$ python -q
>>> import numpy as np
>>> np.set_printoptions(precision=3, suppress=True, linewidth=200, floatmode="fixed")
>>> def tidy(a):
...     return np.round(a, 3) + 0
... 
>>> cent = 10 * np.array([[-0.2, 1.4, -0.3, 0.4, 0.8, 0.6, -1.1, 0.4, -1.0, -2.3, 0.1, 1.7, -0.4],
...     [1.1, 0.1, 0.8, 0.2, 0.3, -2.7, 0.4, -1.1, -0.6, 0.5, -0.2, -0.9, 0.5]])
>>> rng = np.random.default_rng(118)
>>> labels = rng.integers(0, 2, 13)
>>> W0 = cent[labels] + rng.normal(size=(13, 13))
>>> tidy(W0)
array([[ -1.687,  14.819,  -3.031,   2.590,   7.453,   6.413, -10.380,   3.063, -11.261, -23.050,   2.373,  18.609,  -3.562],
       [  9.297,   2.368,   8.996,   2.056,   2.008, -26.874,   5.139, -10.125,  -5.767,   5.073,  -3.123, -10.014,   4.820],
       [ 12.900,   1.878,   8.716,   2.800,   4.818, -26.696,   5.466, -12.226,  -5.323,   4.813,  -0.784,  -6.277,   4.718],
       [ 11.290,  -2.395,   8.716,   2.329,   3.159, -28.231,   1.480, -11.575,  -5.808,   5.433,  -1.857,  -8.206,   5.441],
       [ -4.135,  14.440,  -1.125,   3.370,   6.688,   7.409,  -9.847,   4.154,  -9.881, -21.442,  -0.222,  19.099,  -3.739],
       [ -1.805,  14.386,  -3.338,   6.059,   8.557,   4.470, -11.405,   3.470,  -9.001, -24.767,   0.403,  17.877,  -3.109],
       [ 10.661,   1.108,   6.532,   3.712,   2.434, -28.457,   3.092, -12.173,  -8.416,   4.371,  -3.825,  -7.539,   6.758],
       [ -0.913,  13.663,  -1.115,   5.889,   8.310,   5.797, -10.829,   3.938, -10.049, -23.288,   2.255,  17.000,  -3.330],
       [ 12.228,   0.192,   9.630,   2.906,   2.133, -26.285,   3.119, -11.402,  -6.737,   3.502,  -2.193, -10.015,   4.407],
       [  9.155,   2.612,   9.247,   2.114,   1.203, -26.782,   4.558, -11.682,  -4.864,   6.981,  -1.147,  -9.794,   6.346],
       [ -3.113,  13.521,  -2.078,   5.163,   9.065,   8.391, -10.794,   3.268,  -8.699, -22.168,   3.570,  17.131,  -4.507],
       [ -2.125,  14.741,  -3.082,   4.633,  10.067,   6.813, -10.650,   5.224,  -8.619, -21.858,  -0.075,  17.036,  -3.103],
       [ 11.469,   0.975,   9.502,   0.881,   2.298, -25.309,   2.074, -10.849,  -3.754,   5.472,  -0.674, -10.388,   4.393]])
>>> Uu, s, VT = np.linalg.svd(W0)
>>> print(np.argmax(s[:-1] / (s[1:] + 1e-6)) + 1)
2
>>> M2 = Uu[:, :2] @ np.diag(s[:2]) @ VT[:2]
>>> tidy(np.linalg.norm(W0 - M2) / np.linalg.norm(W0))
np.float64(0.096)
>>> tidy(np.linalg.norm(W0 - M2, 2)), tidy(s[2])
(np.float64(6.47), np.float64(6.47))
>>> np.linalg.matrix_rank(M2)
np.int64(2)
>>> vec = np.array([3, 3, 0, 1, 2, 0, 1, 0, 3, 0, 1, 0, 3])
>>> y = W0 @ vec
>>> tidy(y)
array([ 4.417, 40.243, 59.638, 33.855, -3.269, 13.585, 38.179, 12.049, 38.369, 47.679,  7.672, 16.724, 46.124])
>>> tidy(np.linalg.solve(W0.T, W0[6]))
array([0.000, 0.000, 0.000, 0.000, 0.000, 0.000, 1.000, 0.000, 0.000, 0.000, 0.000, 0.000, 0.000])
>>> tidy(np.linalg.solve(W0, 5 * y))
array([15.000, 15.000,  0.000,  5.000, 10.000,  0.000,  5.000,  0.000, 15.000,  0.000,  5.000,  0.000, 15.000])
>>> def softmax(z):
...     e = np.exp(z - z.max(axis=-1, keepdims=True))
...     return e / e.sum(axis=-1, keepdims=True)
... 
>>> tidy(softmax(W0[4]))
array([0.000, 0.009, 0.000, 0.000, 0.000, 0.000, 0.000, 0.000, 0.000, 0.000, 0.000, 0.991, 0.000])
>>> tidy(softmax(10 * W0[4]))
array([0.000, 0.000, 0.000, 0.000, 0.000, 0.000, 0.000, 0.000, 0.000, 0.000, 0.000, 1.000, 0.000])
>>> tidy(softmax(W0).sum(axis=1))
array([1.000, 1.000, 1.000, 1.000, 1.000, 1.000, 1.000, 1.000, 1.000, 1.000, 1.000, 1.000, 1.000])
>>> att = W0 @ W0.T / np.sqrt(13)
>>> softmax(att).round(6).argmax(axis=1)
array([5, 6, 6, 3, 5, 5, 6, 5, 6, 6, 5, 5, 3])
>>> vec = np.array([-2, 0, 5, -4, -5, -5, 2, 4, -4, -2, 2, -1, 2])
>>> np.sign((W0 @ vec).round(6))
array([-1.000,  1.000,  1.000,  1.000, -1.000, -1.000,  1.000, -1.000,  1.000,  1.000, -1.000, -1.000,  1.000])
>>> F = np.load("data.npy")
>>> print(F)
[[17 -2 -4  2]
 [-2  1 -2  2]
 [-4 -2  9 -7]
 [ 2  2 -7 13]]
>>> tidy(np.linalg.det(F))
np.float64(0.0)
>>> print((F + F.T) / 2)
[[17.000 -2.000 -4.000  2.000]
 [-2.000  1.000 -2.000  2.000]
 [-4.000 -2.000  9.000 -7.000]
 [ 2.000  2.000 -7.000 13.000]]
>>> tidy(np.sort(np.abs(np.linalg.eigvals(F))))
array([ 0.000,  3.587, 14.589, 21.824])
>>> tidy(np.linalg.det(F.T))
np.float64(0.0)
>>> tidy(np.linalg.det(F[::-1]))
np.float64(0.0)
>>> tidy(np.linalg.eigvals(F).sum().real)
np.float64(40.0)
>>> Q, r_ = np.linalg.qr(W0)
>>> Q.shape, r_.shape
((13, 13), (13, 13))
>>> tidy(abs(r_[0, 0])), tidy(np.linalg.norm(W0[:, 0]))
(np.float64(29.951), np.float64(29.951))
>>> M2 = F / np.linalg.norm(F, axis=1, keepdims=True)
>>> C2 = M2 @ M2.T
>>> print(tidy(C2))
[[ 1.000 -0.376 -0.526  0.316]
 [-0.376  1.000 -0.589  0.701]
 [-0.526 -0.589  1.000 -0.902]
 [ 0.316  0.701 -0.902  1.000]]
>>> print((np.abs(C2) > 0.9).astype(int))
[[1 0 0 0]
 [0 1 0 0]
 [0 0 1 1]
 [0 0 1 1]]
>>> (C2 - 2 * np.eye(4)).round(6).argmax(axis=1)
array([3, 3, 0, 1])
>>> tidy(C2[1])
array([-0.376,  1.000, -0.589,  0.701])
>>> print(tidy(np.linalg.norm(M2, axis=1)))
[1.000 1.000 1.000 1.000]
>>> np.linalg.matrix_rank(F, rtol=0.1)
np.int64(3)
>>> [round(float(x), 3) for x in np.linalg.svd(F, compute_uv=False)[:3]]
[21.824, 14.589, 3.587]
>>> cent = np.sign(np.array([[7, 8, 4, 5], [4, 2, 0, 3], [8, 8, 3, 2], [8, 8, 5, 3]]))
>>> M2 = (np.tril(cent, -1) + np.eye(4)) @ (np.triu(cent, 1) + np.eye(4))
>>> evals = np.array([1, 2, 1, 3])
>>> m1 = np.rint(M2 * evals @ np.linalg.inv(M2)) + 0
>>> m1
array([[ 0.000,  1.000, -1.000,  1.000],
       [-2.000,  3.000, -2.000,  2.000],
       [-2.000,  2.000, -3.000,  4.000],
       [-2.000,  2.000, -6.000,  7.000]])
>>> M2 = np.linalg.inv(m1)
>>> tidy(np.linalg.det(m1) * np.linalg.det(M2))
np.float64(1.0)
>>> tidy(np.linalg.inv(M2))
array([[ 0.000,  1.000, -1.000,  1.000],
       [-2.000,  3.000, -2.000,  2.000],
       [-2.000,  2.000, -3.000,  4.000],
       [-2.000,  2.000, -6.000,  7.000]])
>>> print(np.allclose(M2, m1.T))
False
>>> tidy(np.linalg.det(m1) * M2)
array([[ 9.000, -3.000,  1.000, -1.000],
       [ 6.000,  0.000,  2.000, -2.000],
       [ 6.000, -6.000, 12.000, -6.000],
       [ 6.000, -6.000, 10.000, -4.000]])
>>> tidy(M2)
array([[ 1.500, -0.500,  0.167, -0.167],
       [ 1.000,  0.000,  0.333, -0.333],
       [ 1.000, -1.000,  2.000, -1.000],
       [ 1.000, -1.000,  1.667, -0.667]])
>>> tidy(np.linalg.slogdet(m1)[0])
np.float64(1.0)
>>> tidy(np.linalg.det(m1[::-1]))
np.float64(6.0)
>>> tidy(np.linalg.norm(m1) ** 2 / np.linalg.norm(m1, 2) ** 2)
np.float64(1.049)
>>> tidy(np.linalg.norm(m1[2], 1)), tidy(np.linalg.norm(m1[2], np.inf))
(np.float64(11.0), np.float64(4.0))
>>> tidy(np.linalg.norm(m1, 1)), tidy(np.linalg.norm(m1, np.inf))
(np.float64(14.0), np.float64(17.0))
>>> np.linalg.norm(m1, axis=1).argmax()
np.int64(3)
>>> mat = np.load("case5.npy")
>>> mat
array([[ 1,  0,  0,  0,  0,  0],
       [ 4,  1,  0,  0,  0,  0],
       [ 0, -3,  1,  0,  0,  0],
       [ 0,  6, -3,  1,  0,  0],
       [-9, -1,  2,  7,  1,  0],
       [-9,  8, -5,  0, -8,  1]])
>>> # triangular: eigenvalues sit on the diagonal
>>> w1 = np.array([[1, 0], [1, -1], [-1, 2], [2, -2], [-2, -1], [1, 1]])
>>> c = np.array([-2, -1])
>>> act = np.maximum(mat @ w1 + c, 0)
>>> print(tidy((act > 0).mean(axis=0)))
[0.500 0.167]
>>> cent = np.array([[1, 5, -2], [3, 2, -3]])
>>> act @ cent
array([[  0,   0,   0],
       [  3,  15,  -6],
       [ 12,   8, -12],
       [  9,  45, -18],
       [  0,   0,   0],
       [ 19,  95, -38]])
>>> w1 @ cent
array([[  1,   5,  -2],
       [ -2,   3,   1],
       [  5,  -1,  -4],
       [ -4,   6,   2],
       [ -5, -12,   7],
       [  4,   7,  -5]])
